$ ipython --no-banner

In [1]: import numpy as np

In [2]: from numpy import linalg as LA

In [3]: np.set_printoptions(precision=1, suppress=True, linewidth=140, floatmode="fixed")

In [4]: X = np.load("run5.npy")

In [5]: X
Out[5]: 
array([[ 3,  1,  4,  4,  4,  5, -3, -5],
       [-1, -5, -4,  3,  0,  0,  2,  5],
       [-2,  1, -5,  4, -5,  5, -4,  1],
       [-5,  4, -2, -4,  4,  2,  2,  2],
       [-3,  0,  4, -4,  3, -5,  4,  0],
       [ 1,  2,  0, -4,  5, -5,  3, -2],
       [ 1,  5, -4,  0,  3, -5,  2,  0],
       [ 0, -4,  1,  2,  4,  5, -3,  4]])

In [6]: x0 = np.array([2, 1, 3, -2, 2, 3, 2, -1])

In [7]: target = X @ x0

In [8]: beta, lr = np.zeros(8), 1 / LA.norm(X, 2) ** 2

In [9]: for i in range(150):
   ...:     beta -= lr * X.T @ (X @ beta - target)
   ...:     if i % 50 == 0: print(i, round(LA.norm(X @ beta - target), 1))
   ...: 
0 29.6
50 3.7
100 2.5

In [10]: beta
Out[10]: array([ 1.4,  0.5,  2.7, -2.0,  2.3,  2.5,  1.2, -1.5])

In [11]: x0 = np.array([1, 4, 0, 1, 0, 1, 5, 0])

In [12]: target = X @ x0

In [13]: target
Out[13]: array([  1,  -8,  -9,  19,   8,  15,  26, -24])

In [14]: np.round(LA.solve(X, target), 1) + 0
Out[14]: array([1.0, 4.0, 0.0, 1.0, 0.0, 1.0, 5.0, 0.0])

In [15]: M2 = np.array([[-2, 2, 0, 0, 2, 2],
    ...:     [-2, 0, 2, 1, -1, -1],
    ...:     [0, -2, 2, 2, -1, 2],
    ...:     [2, -2, -1, -2, 2, -2],
    ...:     [-1, -2, 2, -2, -1, -1],
    ...:     [-2, -2, 0, 2, 1, 2]])

In [16]: Z = np.array([[2, 1, 1], [0, 2, 0], [3, 3, 2]])

In [17]: arr = np.block([[M2, np.array([[1, 2, 0],
    ...:     [2, 0, -1],
    ...:     [1, 2, -1],
    ...:     [-1, -2, 1],
    ...:     [-2, -1, 0],
    ...:     [2, 2, 0]])], [np.zeros((3, 6)), Z]])

In [18]: arr
Out[18]: 
array([[-2.0,  2.0,  0.0,  0.0,  2.0,  2.0,  1.0,  2.0,  0.0],
       [-2.0,  0.0,  2.0,  1.0, -1.0, -1.0,  2.0,  0.0, -1.0],
       [ 0.0, -2.0,  2.0,  2.0, -1.0,  2.0,  1.0,  2.0, -1.0],
       [ 2.0, -2.0, -1.0, -2.0,  2.0, -2.0, -1.0, -2.0,  1.0],
       [-1.0, -2.0,  2.0, -2.0, -1.0, -1.0, -2.0, -1.0,  0.0],
       [-2.0, -2.0,  0.0,  2.0,  1.0,  2.0,  2.0,  2.0,  0.0],
       [ 0.0,  0.0,  0.0,  0.0,  0.0,  0.0,  2.0,  1.0,  1.0],
       [ 0.0,  0.0,  0.0,  0.0,  0.0,  0.0,  0.0,  2.0,  0.0],
       [ 0.0,  0.0,  0.0,  0.0,  0.0,  0.0,  3.0,  3.0,  2.0]])

In [19]: cov = arr.T @ arr

In [20]: np.round(LA.eigvalsh(cov)[::-1], 1) + 0
Out[20]: array([78.6, 29.7, 20.0, 14.0, 10.7,  7.8,  1.8,  1.4,  0.0])

In [21]: LA.matrix_rank(cov)
Out[21]: np.int64(9)

In [22]: np.allclose(cov, cov.T)
Out[22]: True

In [23]: print(cov)
[[ 17.0  -2.0  -8.0  -8.0   1.0  -9.0 -10.0 -11.0   4.0]
 [ -2.0  20.0  -6.0   0.0   2.0   2.0   2.0   2.0   0.0]
 [ -8.0  -6.0  13.0   4.0  -8.0   2.0   3.0   4.0  -5.0]
 [ -8.0   0.0   4.0  17.0  -3.0  13.0  14.0  14.0  -5.0]
 [  1.0   2.0  -8.0  -3.0  12.0   2.0   1.0   1.0   4.0]
 [ -9.0   2.0   2.0  13.0   2.0  18.0  10.0  17.0  -3.0]
 [-10.0   2.0   3.0  14.0   1.0  10.0  28.0  23.0   4.0]
 [-11.0   2.0   4.0  14.0   1.0  17.0  23.0  31.0   3.0]
 [  4.0   0.0  -5.0  -5.0   4.0  -3.0   4.0   3.0   8.0]]

In [24]: mat = np.load("arr.npy")

In [25]: mat
Out[25]: 
array([[0, 0, 0, 2, 0, 0, 0, 0],
       [0, 0, 0, 0, 1, 0, 0, 0],
       [0, 3, 0, 0, 0, 0, 0, 0],
       [0, 0, 0, 0, 0, 0, 0, 0],
       [0, 0, 1, 0, 0, 0, 0, 0],
       [0, 0, 0, 0, 0, 0, 0, 2],
       [0, 0, 0, 0, 0, 0, 0, 0],
       [0, 0, 0, 0, 0, 0, 0, 0]])

In [26]: left, sigma, VT = LA.svd(mat)

In [27]: print(np.argmax(sigma[:-1] / (sigma[1:] + 1e-6)) + 1)
5

In [28]: sigma
Out[28]: array([ 3.0,  2.0,  2.0,  1.0,  1.0, -0.0,  0.0,  0.0])

In [29]: M2 = left[:, :5] @ np.diag(sigma[:5]) @ VT[:5]

In [30]: LA.matrix_rank(mat, rtol=0.05)
Out[30]: np.int64(5)

In [31]: np.round(LA.norm(mat - M2) / LA.norm(mat), 1)
Out[31]: np.float64(0.0)

In [32]: print(np.abs(mat - M2).max())
0.0

In [33]: round(float(LA.norm(mat - M2, 2)), 1), sigma[5]
Out[33]: (0.0, np.float64(-0.0))

In [34]: mat.T @ mat
Out[34]: 
array([[0, 0, 0, 0, 0, 0, 0, 0],
       [0, 9, 0, 0, 0, 0, 0, 0],
       [0, 0, 1, 0, 0, 0, 0, 0],
       [0, 0, 0, 4, 0, 0, 0, 0],
       [0, 0, 0, 0, 1, 0, 0, 0],
       [0, 0, 0, 0, 0, 0, 0, 0],
       [0, 0, 0, 0, 0, 0, 0, 0],
       [0, 0, 0, 0, 0, 0, 0, 4]])

In [35]: LA.norm(mat, axis=0)
Out[35]: array([0.0, 3.0, 1.0, 2.0, 1.0, 0.0, 0.0, 2.0])
